$ ipython --no-banner

In [1]: import numpy as np

In [2]: import numpy.linalg as la

In [3]: np.set_printoptions(precision=3, suppress=True, linewidth=100, sign=" ")

In [4]: rd = lambda a: np.round(a, 3) + 0

In [5]: rng = np.random.default_rng(85)

In [6]: th = rng.uniform(0, 2 * np.pi, 15)

In [7]: q, _ = la.qr(np.array([[-0.9, -1.0], [-1.2, 0.2], [1.9, -0.1]]))

In [8]: m1 = 5 * np.c_[np.cos(th), np.sin(th)] @ q.T

In [9]: print(rd(m1))
[[-0.52  -2.788  4.118]
 [ 2.643  2.18  -3.642]
 [ 2.874  2.072 -3.529]
 [ 2.475  2.253 -3.715]
 [-4.508 -0.804  2.008]
 [-4.94   0.756 -0.159]
 [ 4.361 -1.753  1.706]
 [-2.988  2.541 -3.101]
 [ 3.329 -2.41   2.848]
 [ 1.103  2.681 -4.074]
 [ 2.441 -2.698  3.43 ]
 [ 1.429  2.603 -4.023]
 [ 0.547 -2.88   4.05 ]
 [-2.514 -2.236  3.698]
 [-2.969 -2.024  3.477]]

In [10]: u, r1 = m1[6], m1[8]

In [11]: print(rd(u @ r1))
23.6

In [12]: print(rd(u @ u))
25.0

In [13]: p = (u @ r1) / (u @ u) * u

In [14]: print(la.matrix_rank(np.outer(u, r1)))
1

In [15]: print(rd(r1 - p))
[-0.788 -0.755  1.238]

In [16]: print(rd(p))
[ 4.117 -1.655  1.61 ]

In [17]: print(rd(la.norm(u + r1) ** 2 + la.norm(u - r1) ** 2))
100.0

In [18]: cen = m1 - m1.mean(axis=0)

In [19]: Uu, s, vt = la.svd(cen, full_matrices=False)

In [20]: print(rd(s))
[ 15.821  11.096   0.   ]

In [21]: print(rd(cen.mean(axis=0)))
[ 0.  0.  0.]

In [22]: print(np.abs(vt[0]).argmax())
2

In [23]: print(rd(s ** 2 / (s ** 2).sum()))
[ 0.67  0.33  0.  ]

In [24]: print(rd((s ** 2).sum() ** 2 / (s ** 4).sum()))
1.792

In [25]: print(np.searchsorted(np.cumsum(s ** 2) / (s ** 2).sum(), 0.9) + 1)
2

In [26]: x0 = np.array([1, -5, 9])

In [27]: print((m1 @ x0).argmax())
12

In [28]: D = la.norm(m1[:, None] - m1[None], axis=-1)

In [29]: print(D.shape)
(15, 15)

In [30]: print(np.unravel_index(D.round(6).argmax(), D.shape))
(np.int64(3), np.int64(13))

In [31]: print(rd(D[:5, :5]))
[[ 0.     9.741  9.675  9.784  4.929]
 [ 9.741  0.     0.278  0.198  9.59 ]
 [ 9.675  0.278  0.     0.476  9.665]
 [ 9.784  0.198  0.476  0.     9.532]
 [ 4.929  9.59   9.665  9.532  0.   ]]

In [32]: print(np.flatnonzero(D[8] < D.mean() / 2))
[  6   8  10  12]

In [33]: print((D + 1e9 * np.eye(15)).round(6).argmin(axis=1))
[ 12   3   1   1  14   4   8   5  10  11   8   9   0  14  13]

In [34]: print(np.abs(np.diag(la.qr(m1)[1])) > 1e-9)
[ True  True False]

In [35]: print(np.allclose(m1[:-1].T @ la.lstsq(m1[:-1].T, m1[-1])[0], m1[-1]))
True

In [36]: print(rd(np.trace(la.pinv(m1) @ m1)))
2.0

In [37]: print(la.lstsq(m1[:-1].T, m1[-1])[2])
2

In [38]: arr = np.load("w.npy")

In [39]: print(arr)
[[  3.973 -13.12  -14.563]
 [  3.707  17.889  -8.139]
 [ 18.806  -5.388  -4.158]
 [ 15.97   -5.745 -10.58 ]
 [ 17.687  -6.918   6.269]
 [-10.522   3.569  16.63 ]
 [ 13.104  14.904  -2.478]
 [-11.201  10.65  -12.694]
 [  7.368  -5.11   17.878]
 [ -2.326  19.695   2.584]
 [ -0.432 -19.943   1.45 ]
 [-19.762   0.287   3.065]
 [  6.397   5.816 -18.035]
 [ 14.794 -13.223  -2.505]
 [ -1.34  -19.935  -0.899]
 [  2.134 -18.401   7.541]
 [ 16.655   6.13   -9.222]
 [  8.101 -13.089 -12.769]
 [  7.139   7.287 -17.203]
 [ -3.484 -17.815   8.396]
 [ -9.846   9.293  14.72 ]
 [ 12.326  -5.55   14.74 ]
 [  1.006   2.734 -19.787]
 [ -5.478  -8.197 -17.401]
 [  9.766  -9.22  -14.819]]

In [40]: proj = arr @ la.solve(arr.T @ arr, arr.T)

In [41]: print(rd(la.eigvalsh(proj)))
[ 0.  0.  0.  0.  0.  0.  0.  0.  0.  0.  0.  0.  0.  0.  0.  0.  0.  0.  0.  0.  0.  0.  1.  1.
  1.]

In [42]: print(rd(proj @ arr[:, 1]))
[-13.12   17.889  -5.388  -5.745  -6.918   3.569  14.904  10.65   -5.11   19.695 -19.943   0.287
   5.816 -13.223 -19.935 -18.401   6.13  -13.089   7.287 -17.815   9.293  -5.55    2.734  -8.197
  -9.22 ]

In [43]: out = arr / la.norm(arr, axis=1, keepdims=True)

In [44]: gram = out @ out.T

In [45]: print(rd(la.norm(out, axis=1)))
[ 1.  1.  1.  1.  1.  1.  1.  1.  1.  1.  1.  1.  1.  1.  1.  1.  1.  1.  1.  1.  1.  1.  1.  1.
  1.]

In [46]: cen = (arr - arr.mean(axis=0)) / arr.std(axis=0)

In [47]: print(rd(cen.std(axis=0)))
[ 1.  1.  1.]

In [48]: coef = la.lstsq(np.delete(cen, 0, axis=1), cen[:, 0])[0]

In [49]: print(np.abs(coef).argmax())
1

In [50]: cen = arr - arr.mean(axis=0)

In [51]: Uu, s, vt = la.svd(cen, full_matrices=False)

In [52]: print(np.searchsorted(np.cumsum(s ** 2) / (s ** 2).sum(), 0.9) + 1)
3

In [53]: print((np.sign(Uu[:, 0]) == np.sign(Uu[0, 0])).astype(int))
[ 1  1  1  1  0  0  1  1  0  1  0  0  1  0  0  0  1  1  1  0  0  0  1  1  1]

In [54]: print(rd(cen.mean(axis=0)))
[ 0.  0.  0.]

In [55]: feats = np.load("m.npy")

In [56]: print(feats)
[[ -1.7   0.4  -0.4]
 [ -1.7   0.3   1.5]
 [ -0.2  -0.1   1.8]
 [  1.   -1.4  -0.4]
 [ -1.2   1.1  -0.3]
 [ -0.5  -1.6  -0.3]
 [  0.9   0.6  -1. ]
 [  1.    1.3   2.7]
 [-14.   -8.   -6. ]
 [ -0.2  -0.2   0.4]
 [  0.3  -1.6   0.1]
 [  1.8  -1.1   2.6]
 [  0.5   0.1  -0.3]]

In [57]: out = np.array([[0, 0, 0], [-2, 0, -2], [-1, 0, -1]])

In [58]: print(la.matrix_rank(m1 @ out))
1

In [59]: print(rd(np.einsum("ij,ij->i", m1, m1)))
[ 25.  25.  25.  25.  25.  25.  25.  25.  25.  25.  25.  25.  25.  25.  25.]

In [60]: print(rd(np.einsum("ij->j", m1)))
[ 2.762 -2.507  3.095]

In [61]: cen = feats - feats.mean(axis=0)

In [62]: Uu, s, vt = la.svd(cen, full_matrices=False)

In [63]: print(np.abs(vt[0]).argmax())
0

In [64]: print(la.matrix_rank(cen))
3

In [65]: print(rd(s ** 2 / (s ** 2).sum()))
[ 0.911  0.048  0.041]

In [66]: cen = feats - feats.mean(axis=0)

In [67]: evecs = la.svd(cen)[2][:1]

In [68]: out = cen - cen @ evecs.T @ evecs

In [69]: print(rd(np.cov(cen @ evecs.T, rowvar=False)))
24.281

In [70]: print(rd(out.std(axis=0)))
[ 0.64   0.956  0.937]

In [71]: print(rd((cen @ evecs.T).std(axis=0)))
[ 4.734]
